>>> import numpy as np
>>> np.set_printoptions(suppress=True, linewidth=160)
>>> def tidy(a):
...     return np.round(a, 1) + 0
... 
>>> m1 = np.loadtxt("run0.csv", delimiter=",")
>>> m1
array([[ 6.,  7.,  4.,  6.,  6.,  6.,  2.,  2.],
       [ 5.,  6.,  3.,  5.,  5.,  5.,  1.,  1.],
       [ 4.,  5.,  2.,  4.,  4.,  4.,  0.,  0.],
       [ 6.,  7.,  4.,  6.,  6.,  6.,  2.,  2.],
       [ 2.,  3.,  0.,  2.,  2.,  2., -2., -2.]])
>>> rng = np.random.default_rng(7074)
>>> M2 = m1 + rng.integers(-2, 3, (5, 2)) @ rng.integers(-2, 3, (2, 8))
>>> M2
array([[ 6.,  7.,  3.,  5.,  7.,  5.,  2.,  2.],
       [ 4.,  7.,  1.,  5.,  5.,  5.,  0.,  2.],
       [ 3.,  6.,  1.,  5.,  3.,  5., -1.,  1.],
       [ 4.,  9.,  2.,  8.,  4.,  8.,  0.,  4.],
       [ 2.,  3.,  2.,  4.,  0.,  4., -2., -2.]])
>>> np.linalg.matrix_rank(M2 - m1, tol=1e-8)
np.int64(2)
>>> M2 - m1
array([[ 0.,  0., -1., -1.,  1., -1.,  0.,  0.],
       [-1.,  1., -2.,  0.,  0.,  0., -1.,  1.],
       [-1.,  1., -1.,  1., -1.,  1., -1.,  1.],
       [-2.,  2., -2.,  2., -2.,  2., -2.,  2.],
       [ 0.,  0.,  2.,  2., -2.,  2.,  0.,  0.]])
>>> arr = np.load("mat.npy")
>>> arr
array([[5, 1, 1, 4, 1, 2, 4, 2, 1],
       [1, 2, 2, 1, 3, 1, 5, 0, 5],
       [5, 2, 0, 4, 2, 2, 0, 3, 1],
       [5, 3, 1, 5, 2, 3, 3, 5, 4],
       [1, 2, 2, 4, 1, 5, 2, 1, 0],
       [3, 2, 1, 3, 3, 1, 0, 2, 3],
       [0, 1, 3, 3, 1, 5, 5, 3, 0],
       [2, 2, 1, 3, 3, 3, 0, 2, 1],
       [0, 0, 4, 4, 4, 3, 2, 2, 2]])
>>> round(np.log10(np.linalg.cond(arr)))
3
>>> [round(float(x), 1) for x in np.linalg.svd(arr, compute_uv=False)[:3]]
[21.6, 8.0, 6.6]
>>> np.linalg.matrix_rank(arr, rtol=0.1)
np.int64(6)
>>> tidy(np.abs(np.linalg.svd(arr)[2][-1]))
array([0.4, 0.4, 0.3, 0.5, 0.2, 0.5, 0.2, 0. , 0.3])
>>> np.linalg.cond(arr) > 100
np.True_
>>> tidy(np.linalg.norm(arr, 2) / np.linalg.norm(arr))
np.float64(0.9)
>>> idx = rng.permutation(9)
>>> idx
array([4, 7, 1, 2, 3, 6, 5, 8, 0])
>>> M2 = arr[idx][:, idx]
>>> np.allclose(M2, arr)
False
>>> M2
array([[1, 1, 2, 2, 4, 2, 5, 0, 1],
       [3, 2, 2, 1, 3, 0, 3, 1, 2],
       [3, 0, 2, 2, 1, 5, 1, 5, 1],
       [2, 3, 2, 0, 4, 0, 2, 1, 5],
       [2, 5, 3, 1, 5, 3, 3, 4, 5],
       [1, 3, 1, 3, 3, 5, 5, 0, 0],
       [3, 2, 2, 1, 3, 0, 1, 3, 3],
       [4, 2, 0, 4, 4, 2, 3, 2, 0],
       [1, 2, 1, 1, 4, 4, 2, 1, 5]])
>>> f, g = M2[0], M2[3]
>>> f @ f
np.int64(56)
>>> f @ g
np.int64(40)
>>> pr = (f @ g) / (f @ f) * f
>>> np.linalg.matrix_rank(np.outer(f, g))
np.int64(1)
>>> tidy(g - pr)
array([ 1.3,  2.3,  0.6, -1.4,  1.1, -1.4, -1.6,  1. ,  4.3])
>>> tidy(pr)
array([0.7, 0.7, 1.4, 1.4, 2.9, 1.4, 3.6, 0. , 0.7])
>>> tidy((g - pr) @ f)
np.float64(0.0)
>>> theta = np.radians(180)
>>> r_ = np.eye(9)
>>> r_[2, 2] = r_[7, 7] = np.cos(theta)
>>> r_[2, 7], r_[7, 2] = -np.sin(theta), np.sin(theta)
>>> tidy(r_)
array([[ 1.,  0.,  0.,  0.,  0.,  0.,  0.,  0.,  0.],
       [ 0.,  1.,  0.,  0.,  0.,  0.,  0.,  0.,  0.],
       [ 0.,  0., -1.,  0.,  0.,  0.,  0.,  0.,  0.],
       [ 0.,  0.,  0.,  1.,  0.,  0.,  0.,  0.,  0.],
       [ 0.,  0.,  0.,  0.,  1.,  0.,  0.,  0.,  0.],
       [ 0.,  0.,  0.,  0.,  0.,  1.,  0.,  0.,  0.],
       [ 0.,  0.,  0.,  0.,  0.,  0.,  1.,  0.,  0.],
       [ 0.,  0.,  0.,  0.,  0.,  0.,  0., -1.,  0.],
       [ 0.,  0.,  0.,  0.,  0.,  0.,  0.,  0.,  1.]])
>>> M2 = arr @ r_.T
>>> np.abs(M2 - arr).max(axis=0)
array([ 0.,  0.,  8.,  0.,  0.,  0.,  0., 10.,  0.])
>>> tidy(M2)
array([[ 5.,  1., -1.,  4.,  1.,  2.,  4., -2.,  1.],
       [ 1.,  2., -2.,  1.,  3.,  1.,  5.,  0.,  5.],
       [ 5.,  2.,  0.,  4.,  2.,  2.,  0., -3.,  1.],
       [ 5.,  3., -1.,  5.,  2.,  3.,  3., -5.,  4.],
       [ 1.,  2., -2.,  4.,  1.,  5.,  2., -1.,  0.],
       [ 3.,  2., -1.,  3.,  3.,  1.,  0., -2.,  3.],
       [ 0.,  1., -3.,  3.,  1.,  5.,  5., -3.,  0.],
       [ 2.,  2., -1.,  3.,  3.,  3.,  0., -2.,  1.],
       [ 0.,  0., -4.,  4.,  4.,  3.,  2., -2.,  2.]])
>>> np.allclose(arr @ arr.T, M2 @ M2.T)
True
>>> tidy(np.linalg.det(r_)), np.trace(r_)
(np.float64(1.0), np.float64(5.0))
>>> tidy(np.linalg.svd(arr, compute_uv=False)), tidy(np.linalg.svd(M2, compute_uv=False))
(array([21.6,  8. ,  6.6,  5.2,  2.8,  2.6,  1.3,  0.3,  0. ]), array([21.6,  8. ,  6.6,  5.2,  2.8,  2.6,  1.3,  0.3,  0. ]))
>>> M2 = np.linalg.inv(arr)
>>> (np.abs(M2) > 1e-9).astype(int)
array([[1, 1, 1, 1, 1, 1, 1, 1, 1],
       [1, 1, 1, 1, 1, 1, 1, 1, 1],
       [1, 1, 1, 1, 1, 1, 1, 1, 1],
       [1, 1, 1, 1, 1, 1, 1, 1, 1],
       [1, 1, 1, 1, 1, 1, 1, 1, 1],
       [1, 1, 1, 1, 1, 1, 1, 1, 1],
       [1, 1, 1, 1, 1, 1, 1, 1, 1],
       [1, 1, 1, 1, 1, 1, 1, 1, 1],
       [1, 1, 1, 1, 1, 1, 1, 1, 1]])
>>> K = np.loadtxt("layer3.csv", delimiter=",")
>>> K
array([[1., 1., 4., 0., 7., 7., 3., 3.],
       [3., 1., 1., 4., 0., 7., 7., 3.],
       [3., 3., 1., 1., 4., 0., 7., 7.],
       [7., 3., 3., 1., 1., 4., 0., 7.],
       [7., 7., 3., 3., 1., 1., 4., 0.],
       [0., 7., 7., 3., 3., 1., 1., 4.],
       [4., 0., 7., 7., 3., 3., 1., 1.],
       [1., 4., 0., 7., 7., 3., 3., 1.]])
>>> M2 = K[0, 0] * K[1:] - np.outer(K[1:, 0], K[0])
>>> M2
array([[  0.,  -2., -11.,   4., -21., -14.,  -2.,  -6.],
       [  0.,   0., -11.,   1., -17., -21.,  -2.,  -2.],
       [  0.,  -4., -25.,   1., -48., -45., -21., -14.],
       [  0.,   0., -25.,   3., -48., -48., -17., -21.],
       [  0.,   7.,   7.,   3.,   3.,   1.,   1.,   4.],
       [  0.,  -4.,  -9.,   7., -25., -25., -11., -11.],
       [  0.,   3.,  -4.,   7.,   0.,  -4.,   0.,  -2.]])
>>> np.linalg.matrix_rank(M2), np.linalg.matrix_rank(K)
(np.int64(7), np.int64(8))
>>> x0 = np.array([0, -1, 0, 1, -1, -2, 1, 0])
>>> h = np.maximum(K @ x0, 0)
>>> np.maximum(K @ (3 * x0), 0)
array([0., 0., 3., 0., 0., 0., 0., 0.])
>>> M2 = np.linalg.invert(K)
Traceback (most recent call last):
  File "<python-input-52>", line 1, in <module>
    M2 = np.linalg.invert(K)
         ^^^^^^^^^^^^^^^^
AttributeError: module 'numpy.linalg' has no attribute 'invert'
>>> M2 = np.linalg.inv(K)
>>> tidy(np.linalg.cond(K))
np.float64(6.5)
>>> tidy(np.linalg.inv(M2))
array([[1., 1., 4., 0., 7., 7., 3., 3.],
       [3., 1., 1., 4., 0., 7., 7., 3.],
       [3., 3., 1., 1., 4., 0., 7., 7.],
       [7., 3., 3., 1., 1., 4., 0., 7.],
       [7., 7., 3., 3., 1., 1., 4., 0.],
       [0., 7., 7., 3., 3., 1., 1., 4.],
       [4., 0., 7., 7., 3., 3., 1., 1.],
       [1., 4., 0., 7., 7., 3., 3., 1.]])
>>> tidy(np.linalg.slogdet(K)[0])
np.float64(1.0)
>>> M2 = K / np.linalg.norm(K, axis=1, keepdims=True)
>>> gram = M2 @ M2.T
>>> tidy(np.degrees(np.arccos(np.clip(gram[1, 2], -1, 1))))
np.float64(49.5)
>>> tidy(gram[1])
array([0.6, 1. , 0.6, 0.6, 0.6, 0.4, 0.6, 0.6])
>>> tidy(gram)
array([[1. , 0.6, 0.6, 0.6, 0.4, 0.6, 0.6, 0.6],
       [0.6, 1. , 0.6, 0.6, 0.6, 0.4, 0.6, 0.6],
       [0.6, 0.6, 1. , 0.6, 0.6, 0.6, 0.4, 0.6],
       [0.6, 0.6, 0.6, 1. , 0.6, 0.6, 0.6, 0.4],
       [0.4, 0.6, 0.6, 0.6, 1. , 0.6, 0.6, 0.6],
       [0.6, 0.4, 0.6, 0.6, 0.6, 1. , 0.6, 0.6],
       [0.6, 0.6, 0.4, 0.6, 0.6, 0.6, 1. , 0.6],
       [0.6, 0.6, 0.6, 0.4, 0.6, 0.6, 0.6, 1. ]])
>>> left, sig, VT = np.linalg.svd(arr)
>>> np.argmax(sig[:-1] / (sig[1:] + 1e-6)) + 1
np.int64(8)
>>> M2 = left[:, :8] @ np.diag(sig[:8]) @ VT[:8]
>>> tidy(np.linalg.norm(arr - M2, 2)), tidy(sig[8])
(np.float64(0.0), np.float64(0.0))
>>> tidy(np.abs(arr - M2).max())
np.float64(0.0)
>>> sig = 3 * 0.7 ** np.arange(5)
>>> F = rng.normal(size=(11, 5)) * rng.permutation(sig)
>>> tidy(F)
array([[ 1.8, -0.6, -0.4,  1. , -1. ],
       [ 1.2,  0.2, -0.2, -1.6,  3.8],
       [ 0.4, -1.8, -0.1,  1.4,  2.8],
       [ 0.4, -0.2, -0.5,  5.5, -2.8],
       [ 0.3,  0.9,  0.4,  2.7,  1.6],
       [ 0.2, -2.6,  0.7, -2.8,  1.5],
       [-0.2, -0.1,  1.8,  1.2,  0.6],
       [-0.4, -1.3, -2.5,  0.3,  3.1],
       [-0.1, -0.4,  0.3,  1.6, -1.2],
       [ 0.5,  1.4,  0. , -1.7,  3. ],
       [-0.4, -0.9,  0.5, -0.4,  2.2]])
>>> Xs = (F - F.mean(axis=0)) / F.std(axis=0)
>>> tidy(Xs.std(axis=0))
array([1., 1., 1., 1., 1.])
>>> beta = np.linalg.lstsq(np.delete(Xs, 0, axis=1), Xs[:, 0])[0]
>>> tidy(1 - np.var(Xs[:, 0] - np.delete(Xs, 0, axis=1) @ beta))
np.float64(0.2)
>>> tidy(beta)
array([ 0.3, -0.2, -0.5, -0.5])
>>> np.abs(beta).argmax()
np.int64(3)
